% ipython --no-banner

In [1]: import numpy as np

In [2]: np.set_printoptions(suppress=True, linewidth=140)

In [3]: def rd(a):
   ...:     return np.round(a, 3) + 0
   ...: 

In [4]: M = np.loadtxt("a.csv", delimiter=",")

In [5]: print(M)
[[ 0.133 -0.21  -0.059]
 [-0.471 -0.256  0.427]
 [ 4.646  2.224 -0.132]
 [-0.187 -0.243  0.556]
 [-0.556  0.111  0.343]
 [ 1.595  1.238  0.27 ]
 [-1.382 -0.717 -0.021]
 [-1.051 -0.498  0.217]
 [-1.454 -0.841  0.075]
 [ 1.191  0.681 -0.449]
 [-0.723  0.24   0.027]
 [-0.206 -0.717 -0.196]
 [ 0.272  0.34   0.006]
 [-2.362 -0.791 -0.209]
 [ 1.379  0.847  0.126]
 [-2.156 -1.072  0.299]
 [ 2.483  1.176 -0.234]
 [-0.116 -0.506  0.401]
 [ 1.629  0.397 -0.211]
 [ 0.     0.195 -0.219]
 [-0.193 -0.696 -0.237]
 [-0.629 -0.226 -0.592]
 [ 4.594  2.879 -0.368]
 [-1.746 -0.683  0.342]]

In [6]: proj = M @ np.linalg.solve(M.T @ M, M.T)

In [7]: print(rd(np.linalg.eigvalsh(proj)))
[0. 0. 0. 0. 0. 0. 0. 0. 0. 0. 0. 0. 0. 0. 0. 0. 0. 0. 0. 0. 0. 1. 1. 1.]

In [8]: print(np.linalg.matrix_rank(np.eye(24) - proj))
21

In [9]: A = np.load("arr.npy")

In [10]: print(A)
[[ 0  6  0]
 [ 0  0 -6]
 [ 0  0  0]]

In [11]: rank = np.linalg.matrix_rank(A)

In [12]: print(rank)
2

In [13]: null = np.linalg.svd(A)[2][rank:].T

In [14]: print(null @ null.T)
[[1. 0. 0.]
 [0. 0. 0.]
 [0. 0. 0.]]

In [15]: print(A @ null)
[[0.]
 [0.]
 [0.]]

In [16]: print(np.linalg.matrix_rank(A.T @ A), np.linalg.matrix_rank(A @ A.T))
2 2

In [17]: print(null[:, 0] / null[np.abs(null[:, 0]).round(6).argmax(), 0])
[ 1. -0. -0.]

In [18]: print(null.shape)
(3, 1)

In [19]: C2 = np.cov(M, rowvar=False)

In [20]: print(C2.shape)
(3, 3)

In [21]: print(rd(M.std(axis=0)))
[1.786 0.969 0.297]

In [22]: print(rd(np.median(M, axis=0)))
[-0.19  -0.218 -0.008]

In [23]: print(np.argwhere(np.triu(np.abs(np.corrcoef(M.T)) > 0.8, 1)))
[[0 1]]

In [24]: print(rd(np.corrcoef(M[:, 2], M[:, 1])[0, 1]))
-0.309

In [25]: print(rd(np.corrcoef(M.T)))
[[ 1.     0.941 -0.343]
 [ 0.941  1.    -0.309]
 [-0.343 -0.309  1.   ]]

In [26]: print((A - A.T) / 2)
[[ 0.  3.  0.]
 [-3.  0. -3.]
 [ 0.  3.  0.]]

In [27]: print(np.allclose(A @ A.T, A.T @ A))
False

In [28]: print(np.trace(A))
0

In [29]: print(A @ A)
[[  0   0 -36]
 [  0   0   0]
 [  0   0   0]]

In [30]: K = np.loadtxt("x.csv", delimiter=",")

In [31]: print(K)
[[ 5.  5.  5.]
 [ 5. 10. 10.]
 [ 5. 10. 15.]]

In [32]: evals, evecs = np.linalg.eigh(K)

In [33]: print(rd(np.linalg.eigvalsh(K + 2 * np.eye(3))))
[ 3.54   5.216 27.245]

In [34]: print(rd(np.linalg.svd(K, compute_uv=False)))
[25.245  3.216  1.54 ]

In [35]: print(np.abs(evecs[:, -1]).round(6).argmax())
2

In [36]: print(rd(evecs.T @ K @ evecs))
[[ 1.54   0.     0.   ]
 [ 0.     3.216  0.   ]
 [ 0.     0.    25.245]]

In [37]: f = np.array([2, 1, 2])

In [38]: Y = K + np.outer(f, np.eye(3)[1])

In [39]: print(np.linalg.matrix_rank(Y - K))
1

In [40]: vec = np.array([4, 5, 0])

In [41]: target = K @ vec

In [42]: print(target)
[45. 70. 70.]

In [43]: print(rd(np.linalg.solve(K, K[:, 0])))
[1. 0. 0.]

In [44]: print(rd(np.linalg.solve(K, 5 * target)))
[20. 25.  0.]

In [45]: print(rd(np.linalg.solve(K.T, K[2])))
[0. 0. 1.]

In [46]: evals, evecs = np.linalg.eig(K)

In [47]: print(rd(K @ evecs[:, 0] - evals[0] * evecs[:, 0]))
[0. 0. 0.]

In [48]: print(rd(np.prod(evals)))
125.0

In [49]: print(rd(np.sort(np.linalg.eigvals(K @ K))))
[  2.371  10.34  637.289]

In [50]: mat = np.load("test16.npy")

In [51]: print(mat)
[[-21.444 -20.966   1.883]
 [-12.275 -11.498   0.203]
 [ -8.836  -7.954  -0.537]
 [ -7.769  -6.857  -0.783]
 [ -4.011  -3.017  -1.727]
 [ -1.006  -0.077  -2.496]
 [ -0.856   0.053  -2.513]
 [ -0.392   0.371  -2.397]
 [ -0.366   0.377  -2.362]
 [ -0.177   0.073  -0.949]
 [  0.089   0.008   0.328]
 [  0.62    0.215   1.726]
 [  1.517   0.763   3.362]
 [  1.652   0.856   3.574]
 [  2.069   1.148   4.188]
 [  2.727   1.631   5.075]
 [  2.929   1.783   5.331]
 [  7.023   5.087   9.634]
 [ 12.668   9.945  14.29 ]
 [ 16.122  12.996  16.792]
 [ 22.664  18.869  21.113]
 [ 26.411  22.271  23.411]
 [ 40.513  35.234  31.331]
 [ 44.22   38.672  33.272]
 [ 58.606  52.093  40.421]
 [ 60.02   53.418  41.097]]

In [52]: Y = np.c_[mat[:, :1] @ np.array([[-2]]), np.array([-1, 3, 0, 2, 0, -3, -1, -2, 1, -3, 1, 0, 1, 3, -1, -1, 0, -1, 2, 3, 1, 1, 3, 2, -1, -1])]

In [53]: print(Y)
[[  42.888   -1.   ]
 [  24.55     3.   ]
 [  17.672    0.   ]
 [  15.538    2.   ]
 [   8.022    0.   ]
 [   2.012   -3.   ]
 [   1.712   -1.   ]
 [   0.784   -2.   ]
 [   0.732    1.   ]
 [   0.354   -3.   ]
 [  -0.178    1.   ]
 [  -1.24     0.   ]
 [  -3.034    1.   ]
 [  -3.304    3.   ]
 [  -4.138   -1.   ]
 [  -5.454   -1.   ]
 [  -5.858    0.   ]
 [ -14.046   -1.   ]
 [ -25.336    2.   ]
 [ -32.244    3.   ]
 [ -45.328    1.   ]
 [ -52.822    1.   ]
 [ -81.026    3.   ]
 [ -88.44     2.   ]
 [-117.212   -1.   ]
 [-120.04    -1.   ]]

In [54]: print(rd(np.linalg.norm(Y - mat @ np.linalg.lstsq(mat, Y)[0], axis=0)))
[0.    8.102]

In [55]: print(np.linalg.matrix_rank(np.c_[mat, Y]))
4

In [56]: print(np.linalg.matrix_rank(Y))
2
